% python3 -q
>>> import numpy as np
>>> np.set_printoptions(precision=1, suppress=True, linewidth=120)
>>> mat = np.load("data.npy")
>>> mat
array([[ -3,   1,   3],
       [ -3,   0,   2],
       [ -5,   0,   3],
       [ -6,   3,   0],
       [ -8,   6,  -1],
       [ -8,   8,   2],
       [ -6,   6,   4],
       [ -4,   4,   6],
       [ -7,   6,   6],
       [ -5,   3,   7],
       [ -4,   3,   7],
       [ -7,   1,   9],
       [ -9,   4,   6],
       [-10,   2,   7],
       [-10,   3,   8],
       [ -8,   3,   5],
       [ -8,   3,   2],
       [-11,   2,   5],
       [-12,   0,   5],
       [-13,  -3,   7],
       [-16,  -5,   4],
       [-19,  -8,   3],
       [-17, -10,   2],
       [-15,  -9,   0],
       [-15, -10,   0],
       [-15, -12,  -2],
       [-13, -15,  -3],
       [-14, -13,  -4]])
>>> U, s, VT = np.linalg.svd(mat, full_matrices=False)
>>> s / s[0]
array([1. , 0.6, 0.2])
>>> U.shape, s.shape, VT.shape
((28, 3), (3,), (3, 3))
>>> np.round(U.T @ U, 1) + 0
array([[1., 0., 0.],
       [0., 1., 0.],
       [0., 0., 1.]])
>>> lab = mat[:, 1] > np.median(mat[:, 1])
>>> r0 = mat[lab].mean(axis=0) - mat[~lab].mean(axis=0)
>>> lab.astype(int)
array([0, 0, 0, 1, 1, 1, 1, 1, 1, 1, 1, 0, 1, 1, 1, 1, 1, 1, 0, 0, 0, 0, 0, 0, 0, 0, 0, 0])
>>> ((mat - mat.mean(axis=0)) @ r0 > 0).astype(int)
array([1, 1, 1, 1, 1, 1, 1, 1, 1, 1, 1, 1, 1, 1, 1, 1, 1, 1, 1, 0, 0, 0, 0, 0, 0, 0, 0, 0])
>>> round((((mat - mat.mean(axis=0)) @ r0 > 0) == lab).mean(), 1)
np.float64(0.8)
>>> proj = mat @ np.linalg.solve(mat.T @ mat, mat.T)
>>> np.round(np.diag(proj), 1) + 0
array([0. , 0. , 0. , 0.1, 0.3, 0.3, 0.1, 0.1, 0.1, 0.1, 0.1, 0.2, 0.1, 0.1, 0.1, 0. , 0.1, 0.1, 0.1, 0.1, 0.1, 0.1,
       0.1, 0.1, 0.1, 0.1, 0.2, 0.2])
>>> np.linalg.matrix_rank(np.eye(28) - proj)
np.int64(25)
>>> np.round(np.linalg.eigvalsh(proj), 1) + 0
array([0., 0., 0., 0., 0., 0., 0., 0., 0., 0., 0., 0., 0., 0., 0., 0., 0., 0., 0., 0., 0., 0., 0., 0., 0., 1., 1., 1.])
>>> theta = np.radians(72)
>>> R = np.eye(3)
>>> R[0, 0] = R[2, 2] = np.cos(theta)
>>> R[0, 2], R[2, 0] = -np.sin(theta), np.sin(theta)
>>> R
array([[ 0.3,  0. , -1. ],
       [ 0. ,  1. ,  0. ],
       [ 1. ,  0. ,  0.3]])
>>> B = mat @ R.T
>>> np.linalg.svd(mat, compute_uv=False), np.linalg.svd(B, compute_uv=False)
(array([60.3, 35. , 11.9]), array([60.3, 35. , 11.9]))
>>> A = np.loadtxt("arr.csv", delimiter=",")
>>> A.round(1) + 0
array([[ 1. ,  0.1,  0. ,  0. ,  0. ,  0. ,  0. ,  0.1],
       [ 0.1,  0.5, -0.4, -0.4,  0.4, -0.1,  0.4, -0.5],
       [ 0. , -0.4,  0.8, -0.2,  0.2,  0. ,  0.2, -0.4],
       [ 0. , -0.4, -0.2,  0.8,  0.2,  0. ,  0.2, -0.4],
       [ 0. ,  0.4,  0.2,  0.2,  0.8,  0. , -0.2,  0.4],
       [ 0. , -0.1,  0. ,  0. ,  0. ,  1. ,  0. , -0.1],
       [ 0. ,  0.4,  0.2,  0.2, -0.2,  0. ,  0.8,  0.4],
       [ 0.1, -0.5, -0.4, -0.4,  0.4, -0.1,  0.4,  0.5]])
>>> w1 = np.array([[2, 2, 4, 5],
...     [4, 4, 4, 3],
...     [0, 0, 5, 5],
...     [3, 0, 3, 1],
...     [0, 1, 4, 0],
...     [1, 0, 1, 3],
...     [1, 5, 2, 2],
...     [2, 5, 0, 5]])
>>> coef = np.array([-4, -5, 3, -2])
>>> H = np.maximum(A @ w1 + coef, 0)
>>> (H > 0).mean(axis=0)
array([0. , 0.1, 1. , 0.5])
>>> H
array([[0. , 0. , 7.4, 3.7],
       [0. , 0. , 4.6, 0. ],
       [0. , 0. , 6.2, 0. ],
       [0. , 0. , 4.2, 0. ],
       [0. , 0. , 8.8, 1.7],
       [0. , 0. , 3.6, 0.3],
       [0. , 1.5, 6.8, 3.7],
       [0. , 0. , 0.6, 0. ]])
>>> (H > 0).astype(int)
array([[0, 0, 1, 1],
       [0, 0, 1, 0],
       [0, 0, 1, 0],
       [0, 0, 1, 0],
       [0, 0, 1, 1],
       [0, 0, 1, 1],
       [0, 1, 1, 1],
       [0, 0, 1, 0]])
>>> np.linalg.matrix_rank(H)
np.int64(3)
>>> basis = np.array([[0, 3], [0, 2], [0, 3], [2, 2]])
>>> (H @ basis).round(6).argmax(axis=1)
array([1, 1, 1, 1, 1, 1, 1, 1])
>>> w1 @ basis
array([[10, 32],
       [ 6, 38],
       [10, 25],
       [ 2, 20],
       [ 0, 14],
       [ 6, 12],
       [ 4, 23],
       [10, 26]])
>>> F = np.loadtxt("m.csv", delimiter=",")
>>> F.round(1) + 0
array([[0.3, 0.2, 0.3, 0. , 0. , 0. , 0. , 0.3, 0.2],
       [0.2, 0.1, 0.2, 0. , 0. , 0. , 0. , 0.2, 0.1],
       [0.3, 0.2, 0.3, 0. , 0. , 0. , 0. , 0.3, 0.2],
       [0. , 0. , 0. , 0. , 0. , 0. , 0. , 0. , 0. ],
       [0. , 0. , 0. , 0. , 0. , 0. , 0. , 0. , 0. ],
       [0. , 0. , 0. , 0. , 0. , 0. , 0. , 0. , 0. ],
       [0. , 0. , 0. , 0. , 0. , 0. , 0. , 0. , 0. ],
       [0.3, 0.2, 0.3, 0. , 0. , 0. , 0. , 0.3, 0.2],
       [0.2, 0.1, 0.2, 0. , 0. , 0. , 0. , 0.2, 0.1]])
>>> np.linalg.matrix_rank(F, rtol=0.1)
np.int64(1)
>>> [round(float(x), 1) for x in np.linalg.svd(F, compute_uv=False)[:3]]
[1.0, 0.0, 0.0]
>>> np.linalg.cond(F) > 100
np.True_
